>>> import numpy as np
>>> np.set_printoptions(suppress=True, linewidth=200)
>>> feats = np.load("data.npy")
>>> feats.round(2)
array([[ 0.48, -0.09,  0.07, -0.49],
       [-0.09,  0.98,  0.01, -0.08],
       [ 0.07,  0.01,  0.99,  0.06],
       [-0.49, -0.08,  0.06,  0.54]])
>>> # null space of dimension 1
>>> evals, V = np.linalg.eigh(feats)
>>> print(np.round(V.T @ feats @ V, 2) + 0)
[[0. 0. 0. 0.]
 [0. 1. 0. 0.]
 [0. 0. 1. 0.]
 [0. 0. 0. 1.]]
>>> np.unique(evals.round(6) + 0, return_counts=True)[1]
array([1, 3])
>>> np.round(V.T @ V, 2) + 0
array([[1., 0., 0., 0.],
       [0., 1., 0., 0.],
       [0., 0., 1., 0.],
       [0., 0., 0., 1.]])
>>> evals.round(2) + 0
array([0., 1., 1., 1.])
>>> np.round(np.linalg.svd(feats, compute_uv=False), 2) + 0
array([1., 1., 1., 0.])
>>> vec = np.array([5, 5, 2, 0])
>>> np.round(np.linalg.eigvalsh(2 * feats - np.eye(4)), 2)
array([-1.,  1.,  1.,  1.])
>>> np.round(np.eye(4) - feats, 2)
array([[ 0.52,  0.09, -0.07,  0.49],
       [ 0.09,  0.02, -0.01,  0.08],
       [-0.07, -0.01,  0.01, -0.06],
       [ 0.49,  0.08, -0.06,  0.46]])
>>> round(float((vec - feats @ vec) @ (feats @ vec)), 2)
0.0
>>> u = np.array([6, 9, 2, 2, 6, 0, 8])
>>> r1 = np.array([1, 2, 1])
>>> A = np.outer(u, r1)
>>> A
array([[ 6, 12,  6],
       [ 9, 18,  9],
       [ 2,  4,  2],
       [ 2,  4,  2],
       [ 6, 12,  6],
       [ 0,  0,  0],
       [ 8, 16,  8]])
>>> rank = np.linalg.matrix_rank(A)
>>> rank
np.int64(1)
>>> N = np.linalg.svd(A)[2][rank:].T
>>> N.shape
(3, 2)
>>> np.round(A @ N, 2) + 0
array([[0., 0.],
       [0., 0.],
       [0., 0.],
       [0., 0.],
       [0., 0.],
       [0., 0.],
       [0., 0.]])
>>> U, sigma, Vh = np.linalg.svd(A)
>>> np.argmax(sigma[:-1] / (sigma[1:] + 1e-6)) + 1
np.int64(1)
>>> sigma.round(2) + 0
array([36.74,  0.  ,  0.  ])
>>> Y = U[:, :1] @ np.diag(sigma[:1]) @ Vh[:1]
>>> round(float(np.abs(A - Y).max()), 2)
0.0
>>> print(np.linalg.matrix_rank(A, rtol=0.05))
1
>>> round(float(np.linalg.norm(A - Y, 2)), 2), round(float(sigma[1]), 2)
(0.0, 0.0)
>>> print(np.linalg.matrix_rank(Y))
1
>>> Y.round(2)
array([[ 6., 12.,  6.],
       [ 9., 18.,  9.],
       [ 2.,  4.,  2.],
       [ 2.,  4.,  2.],
       [ 6., 12.,  6.],
       [ 0.,  0.,  0.],
       [ 8., 16.,  8.]])
>>> theta = np.radians(180)
>>> R = np.eye(3)
>>> R[2, 2] = R[1, 1] = np.cos(theta)
>>> R[2, 1], R[1, 2] = -np.sin(theta), np.sin(theta)
>>> R.round(2) + 0
array([[ 1.,  0.,  0.],
       [ 0., -1.,  0.],
       [ 0.,  0., -1.]])
>>> Y = A @ R.T
>>> np.abs(Y - A).max(axis=0)
array([ 0., 36., 18.])
>>> np.round(np.linalg.svd(A, compute_uv=False), 2) + 0, np.round(np.linalg.svd(Y, compute_uv=False), 2) + 0
(array([36.74,  0.  ,  0.  ]), array([36.74,  0.  ,  0.  ]))
>>> np.allclose(np.linalg.norm(A, axis=1), np.linalg.norm(Y, axis=1))
True
>>> np.allclose(A @ A.T, Y @ Y.T)
True
>>> print(round(float(np.linalg.det(R)), 2), np.trace(R))
1.0 -1.0
>>> vec = np.array([3, 3, 1])
>>> h = np.maximum(A @ vec, 0)
>>> A * (h > 1e-9)[:, None]
array([[ 6, 12,  6],
       [ 9, 18,  9],
       [ 2,  4,  2],
       [ 2,  4,  2],
       [ 6, 12,  6],
       [ 0,  0,  0],
       [ 8, 16,  8]])
>>> np.flatnonzero(h > 1e-9)
array([0, 1, 2, 3, 4, 6])
>>> A.T @ h
array([2250, 4500, 2250])
>>> np.maximum(A @ (3 * vec), 0)
array([180, 270,  60,  60, 180,   0, 240])
>>> K = np.load("mat.npy")
>>> print(K)
[[-1.1  -2.3   0.    0.3  -0.2  -0.9   0.2   1.2   0.7 ]
 [-1.3   1.7   0.    0.5   0.3  -0.5  -1.7   0.   -0.2 ]
 [ 0.3  -0.5  -0.5   0.7   0.5  -0.5  -0.5   0.8   0.4 ]
 [ 1.86  1.42  1.24 -1.05 -1.64 -1.06 -0.06 -2.27  0.45]
 [ 0.7  -1.4  -1.9  -0.3   1.1  -0.3   0.3   0.7   0.4 ]
 [ 1.8   1.3   1.2  -1.1  -1.6  -1.1   0.   -2.2   0.4 ]]
>>> np.linalg.cond(K) > 100
np.True_
>>> round(float(np.linalg.norm(K, 2) / np.linalg.norm(K)), 2)
0.8
>>> np.argsort(-np.linalg.norm(K, axis=0).round(6), kind="stable")[:3]
array([1, 7, 0])
